% python3 -q
>>> import numpy as np
>>> np.set_printoptions(precision=2, suppress=True, linewidth=120, legacy="1.25")
>>> rd = lambda a: np.round(a, 2) + 0
>>> data = np.load("sample2.npy")
>>> print(data)
[[ 2 -4  3 -1 -5]
 [ 3 -7  4  7  7]
 [ 3 -7  4  7  7]
 [ 3 -7  4  7  7]
 [ 0  0  0  0  0]
 [ 3 -9  5  3 -1]
 [ 3  5 -4 -4  1]
 [ 3 -9  5  3 -1]
 [ 3  5 -4 -4  1]
 [ 8 -6  3  2  3]
 [ 0  0  0  0  0]
 [ 0  0  0  0  0]
 [ 4 -2 -3  2  8]]
>>> P = data @ np.linalg.solve(data.T @ data, data.T)
>>> print(np.allclose(P @ P, P))
True
>>> print(rd(P @ data[:, 3]))
[-1.  7.  7.  7.  0.  3. -4.  3. -4.  2.  0.  0.  2.]
>>> print(rd(np.linalg.eigvalsh(P)))
[0. 0. 0. 0. 0. 0. 0. 0. 1. 1. 1. 1. 1.]
>>> x = np.array([-1, 3, 2, -2, 2])
>>> print(np.sign((data @ x).round(6)))
[-1 -1 -1 -1  0 -1  1 -1  1 -1  0  0 -1]
>>> print((data * x).sum(axis=1))
[-16 -16 -16 -16   0 -28  14 -28  14 -18   0   0  -4]
>>> print(np.einsum("ij,j->i", data, x))
[-16 -16 -16 -16   0 -28  14 -28  14 -18   0   0  -4]
>>> m1 = np.loadtxt("mat.csv", delimiter=",")
>>> print(m1)
[[ 4.  4.  4.  4.]
 [ 4.  8.  8.  8.]
 [ 4.  8. 12. 12.]
 [ 4.  8. 12. 16.]]
>>> r0 = np.array([1, 0, 1, 0])
>>> out = m1 + np.outer(r0, np.eye(4)[3])
>>> print(np.linalg.matrix_rank(np.linalg.inv(out) - np.linalg.inv(m1), tol=1e-8))
1
>>> J = np.array([[-9.57, 5.0, -3.29, -4.47],
...     [0.21, -2.98, -4.75, -5.02],
...     [-6.71, 3.36, -2.3, -4.19],
...     [0.0, -4.77, -4.1, -2.71],
...     [-8.35, 3.51, -3.57, -4.64],
...     [-7.15, 3.55, -1.66, -5.39],
...     [-8.8, 4.27, -3.16, -4.24],
...     [0.09, -1.49, -3.53, -3.31],
...     [-0.33, -2.25, -3.83, -3.43],
...     [-1.73, -3.33, -4.4, -4.36],
...     [-0.79, -1.96, -3.03, -0.98],
...     [-9.03, 4.0, -1.61, -4.39],
...     [-8.35, 3.82, -0.68, -3.28]])
>>> Ac = J - J.mean(axis=0)
>>> left, s, Vt = np.linalg.svd(Ac, full_matrices=False)
>>> print(rd(Vt[0] * np.sign(Vt[0, np.abs(Vt[0]).argmax()])))
[ 0.75 -0.64 -0.15  0.09]
>>> print(rd(s ** 2 / (s ** 2).sum()))
[0.93 0.04 0.02 0.01]
>>> print(np.abs(Vt[0]).argmax())
0
>>> mat = np.loadtxt("a.csv", delimiter=",")
>>> print(mat)
[[ -1.3   0.9  -1.4   0.1   1.4]
 [  0.5  -1.1  -0.8   0.   -1.4]
 [  1.3   0.2  -0.1  -1.1  -0.3]
 [ -0.9   0.6   0.8  -1.1  -0.4]
 [ -1.2   1.    0.7  -0.3  -0.8]
 [ -0.3   0.1  -2.    0.5   0.2]
 [  2.8   1.6  -0.4   0.1  -0.2]
 [  1.9   0.4   0.   -1.1   0.1]
 [ -1.2   0.5   1.4  -0.7   1.1]
 [ -1.1   0.1  -0.4  -0.3   0.7]
 [  0.4   1.1  -0.9  -0.1  -0.5]
 [ -0.1   1.7   0.1  -0.9   1.4]
 [  0.9   0.1   0.3  -0.4  -2.4]
 [  1.   -0.4  -2.6   2.2  -0.5]
 [ -0.6  -0.1   0.6  -1.8  -1.1]
 [  0.4   1.7  -0.8   0.3   1. ]
 [  0.4   0.5   1.9   0.2   0.5]
 [  0.4   0.5   0.6  -0.6  -0.7]
 [  1.3   0.7  -0.4   0.7  -0.7]
 [ -0.6  -1.8  -0.2   0.1   0.8]
 [ -0.5  -0.3  -1.4  -1.1   1.7]
 [  0.6   1.    0.9   0.5  -0.5]
 [  0.    0.4   1.7  -0.5  -0.2]
 [  1.6  -1.3   0.6  -1.2   0.6]
 [ -0.8   1.2  -1.    0.6  -0.4]
 [  0.8   1.5  -0.6  -0.1   0. ]
 [  1.3  -2.6   1.2  -0.3   1.2]
 [ -0.2  -0.4  -0.7  -0.7   0.1]
 [-18.   -8.    2.  -18.  -22. ]
 [ -0.8   0.1   0.    1.2   3.4]
 [ -0.8  -0.3  -0.7   0.1   0.2]
 [ -0.9   0.3   0.4   1.7  -0.1]
 [  0.8  -0.9   0.2  -0.7  -1.9]]
>>> rng = np.random.default_rng(414)
>>> labels = rng.permutation(5)
>>> out = data[:, labels] * rng.choice([-1, 1], 5)
>>> print(out)
[[-4 -3 -1 -2  5]
 [-7 -4  7 -3 -7]
 [-7 -4  7 -3 -7]
 [-7 -4  7 -3 -7]
 [ 0  0  0  0  0]
 [-9 -5  3 -3  1]
 [ 5  4 -4 -3 -1]
 [-9 -5  3 -3  1]
 [ 5  4 -4 -3 -1]
 [-6 -3  2 -8 -3]
 [ 0  0  0  0  0]
 [ 0  0  0  0  0]
 [-2  3  2 -4 -8]]
>>> left, _, Vt = np.linalg.svd(data.T @ out)
>>> print(rd(left @ Vt))
[[ 0.  0.  0. -1.  0.]
 [ 1.  0.  0.  0.  0.]
 [ 0. -1.  0.  0.  0.]
 [ 0.  0.  1.  0.  0.]
 [ 0.  0.  0.  0. -1.]]
>>> feats = np.loadtxt("data.csv", delimiter=",")
>>> print(feats)
[[ 1.  3.  2.]
 [ 1.  6.  3.]
 [ 3.  9.  5.]
 [ 6. 11.  6.]
 [ 9. 14.  9.]
 [11. 16. 10.]
 [13. 18. 13.]
 [16. 19. 14.]
 [19. 20. 14.]
 [20. 21. 17.]
 [20. 21. 17.]
 [20. 21. 20.]
 [20. 23. 23.]
 [22. 23. 25.]
 [25. 23. 25.]
 [26. 25. 26.]
 [29. 25. 29.]
 [30. 28. 30.]
 [32. 31. 33.]
 [35. 32. 34.]
 [37. 33. 34.]
 [40. 33. 36.]
 [40. 35. 36.]
 [40. 36. 36.]
 [40. 38. 36.]
 [42. 41. 38.]
 [44. 44. 41.]
 [44. 44. 43.]
 [46. 44. 45.]
 [49. 44. 48.]
 [52. 47. 51.]]
>>> left, s, Vt = np.linalg.svd(feats)
>>> print(np.argmax(s[:-1] / (s[1:] + 1e-6)) + 1)
1
>>> print(rd(s))
[285.91  14.16   7.74]
>>> out = left[:, :1] @ np.diag(s[:1]) @ Vt[:1]
>>> print(rd(np.linalg.norm(feats - out) / np.linalg.norm(feats)))
0.06
>>> print(rd(np.abs(feats - out).max()))
3.9
>>> print(np.linalg.matrix_rank(out))
1
>>> Q, evecs = np.linalg.qr(feats[:, :1])[0], np.linalg.qr(feats[:, 1:])[0]
>>> s = np.linalg.svd(Q.T @ evecs, compute_uv=False)
>>> print(rd(s))
[1.]
>>> print(rd(np.linalg.norm(Q @ Q.T - evecs @ evecs.T, 2)))
1.0
>>> print((s > 0.9).sum())
1
>>> print(rd(np.degrees(np.arccos(s.clip(0, 1)))))
[3.54]
>>> F = np.loadtxt("out12.csv", delimiter=",")
>>> print(rd(F))
[[ 13.17  -9.06 -38.19  -2.41  17.67]
 [ 11.49  -7.54 -30.68  -1.64  15.18]
 [ 11.03  -7.16 -28.73  -1.45  14.51]
 [  9.24  -5.79 -21.53  -0.82  11.96]
 [  7.96  -4.94 -16.82  -0.48  10.18]
 [  7.31  -4.56 -14.6   -0.34   9.31]
 [  3.51  -2.82  -3.89  -0.01   4.4 ]
 [  1.77  -2.22  -0.73  -0.15   2.28]
 [  1.    -1.87   0.13  -0.25   1.37]
 [  0.54  -1.54   0.39  -0.29   0.82]
 [  0.32  -1.28   0.41  -0.29   0.54]
 [  0.06  -0.63   0.22  -0.18   0.16]
 [  0.     0.13  -0.04   0.04  -0.02]
 [  0.09   1.07  -0.28   0.41  -0.09]
 [  0.17   1.5   -0.35   0.59  -0.09]
 [  0.19   1.63  -0.36   0.65  -0.09]
 [  0.32   2.23  -0.41   0.93  -0.07]
 [  0.39   2.53  -0.41   1.07  -0.05]
 [  0.63   3.5   -0.36   1.54   0.01]
 [  0.64   3.54  -0.35   1.56   0.01]
 [  0.8    4.14  -0.27   1.86   0.06]
 [  0.82   4.23  -0.25   1.92   0.07]
 [  0.95   4.71  -0.16   2.17   0.11]
 [  1.06   5.1   -0.07   2.37   0.14]
 [  1.92   8.03   0.94   3.97   0.41]
 [  3.25  12.47   3.32   6.51   0.8 ]
 [  4.09  15.29   5.21   8.17   1.02]
 [  4.35  16.2    5.86   8.71   1.09]
 [  4.55  16.85   6.35   9.1    1.13]
 [  5.45  19.95   8.8   10.97   1.33]
 [  8.14  29.47  17.46  16.79   1.78]
 [ 10.8   39.35  27.75  22.95   2.02]]
>>> print([round(float(x), 2) for x in np.linalg.svd(F, compute_uv=False)[:3]])
[96.35, 60.31, 9.43]
>>> print(rd(np.linalg.norm(F, 2) / np.linalg.norm(F)))
0.84
>>> print(np.linalg.matrix_rank(F, rtol=0.1))
2
>>> print(np.linalg.cond(F) > 100)
True
